% python3 -q
>>> import numpy as np
>>> from numpy import linalg as LA
>>> np.set_printoptions(suppress=True, linewidth=160)
>>> def rd(a):
...     return np.round(a, 2) + 0
... 
>>> J = np.load("sample7.npy")
>>> J
array([[-5.23, -8.49,  0.76],
       [ 3.19, -1.65,  9.33],
       [-3.68,  6.34, -6.8 ],
       [ 6.65,  5.38, -5.18],
       [ 1.26, -5.89, -7.98],
       [-6.9 , -5.01, -5.22],
       [-7.34, -5.07,  4.52],
       [ 9.37, -3.46,  0.39],
       [-7.76,  0.04, -6.31],
       [ 7.33, -4.76, -4.86]])
>>> Xs = (J - J.mean(axis=0)) / J.std(axis=0)
>>> np.argwhere(np.abs(Xs) > 2)
array([[1, 2]])
>>> beta = LA.lstsq(np.delete(Xs, 1, axis=1), Xs[:, 1])[0]
>>> rd(beta)
array([ 0.16, -0.29])
>>> Xs = J - J.mean(axis=0)
>>> U, sig, vt = LA.svd(Xs, full_matrices=False)
>>> np.abs(vt[0]).argmax()
np.int64(0)
>>> rd((sig ** 2).sum() ** 2 / (sig ** 4).sum())
np.float64(2.69)
>>> rd(sig)
array([20.2 , 18.18, 12.79])
>>> feats = np.load("dump.npy")
>>> feats
array([[ 0.1 ,  0.3 , -2.3 ,  0.3 ],
       [ 1.3 , -0.4 , -1.2 ,  0.1 ],
       [ 1.28, -0.4 , -1.29,  0.06]])
>>> print(LA.cond(feats) > 100)
False
>>> G = np.cov(J, rowvar=False)
>>> print(rd(G))
[[44.35  4.59  2.17]
 [ 4.59 23.68 -7.69]
 [ 2.17 -7.69 32.23]]
>>> G.shape
(3, 3)
>>> rd(LA.norm(feats[2] - feats[0]))
np.float64(1.72)
>>> print(rd(LA.norm(feats, 2)))
3.2
>>> LA.norm(feats, axis=1).argmax()
np.int64(0)
>>> rd(LA.norm(feats, axis=1))
array([2.34, 1.82, 1.86])
>>> rd(LA.norm(feats, "nuc"))
np.float64(4.65)
>>> rd(LA.norm(feats[2], 1)), rd(LA.norm(feats[2], np.inf))
(np.float64(3.03), np.float64(1.29))
>>> E = np.load("w.npy")
>>> print(E)
[[ -5.74  -0.23   6.54]
 [  1.6   -0.83  -0.9 ]
 [  2.52  -5.57   2.41]
 [ -1.21  -2.36   1.23]
 [ -0.89  -2.95   5.1 ]
 [ -2.87  -7.57  -3.4 ]
 [ -1.07  -2.04   4.33]
 [  4.38   1.52  -5.57]
 [ -2.12  -1.95   2.88]
 [ -2.11   0.44  -4.97]
 [  4.27   0.75  -8.45]
 [  1.07   0.71   1.04]
 [  0.48  -1.23   0.84]
 [  1.28  -4.15   7.42]
 [ -1.6    2.76   3.41]
 [  2.62  -1.03 -10.42]
 [ -0.41   3.19   3.42]]
>>> other = np.c_[E[:, :1] @ np.array([[-2]]), np.array([5, 4, 3, 7, 3, 7, 0, 3, 6, 2, 1, 1, 5, 0, 4, 1, 5])]
>>> other
array([[11.48,  5.  ],
       [-3.2 ,  4.  ],
       [-5.04,  3.  ],
       [ 2.42,  7.  ],
       [ 1.78,  3.  ],
       [ 5.74,  7.  ],
       [ 2.14,  0.  ],
       [-8.76,  3.  ],
       [ 4.24,  6.  ],
       [ 4.22,  2.  ],
       [-8.54,  1.  ],
       [-2.14,  1.  ],
       [-0.96,  5.  ],
       [-2.56,  0.  ],
       [ 3.2 ,  4.  ],
       [-5.24,  1.  ],
       [ 0.82,  5.  ]])
>>> LA.matrix_rank(other)
np.int64(2)
>>> rd(LA.norm(LA.qr(E)[0].T @ other, axis=0) ** 2 / ((other ** 2).sum(axis=0) + 1e-12))
array([1.  , 0.22])
>>> Xs = (E - E.mean(axis=0)) / E.std(axis=0)
>>> rd(Xs.std(axis=0))
array([1., 1., 1.])
>>> np.argwhere(np.abs(Xs) > 2)
array([[ 0,  0],
       [ 5,  1],
       [15,  2]])
>>> beta = LA.lstsq(np.delete(Xs, 2, axis=1), Xs[:, 2])[0]
>>> rd(1 - np.var(Xs[:, 2] - np.delete(Xs, 2, axis=1) @ beta))
np.float64(0.27)
>>> np.abs(beta).argmax()
np.int64(0)
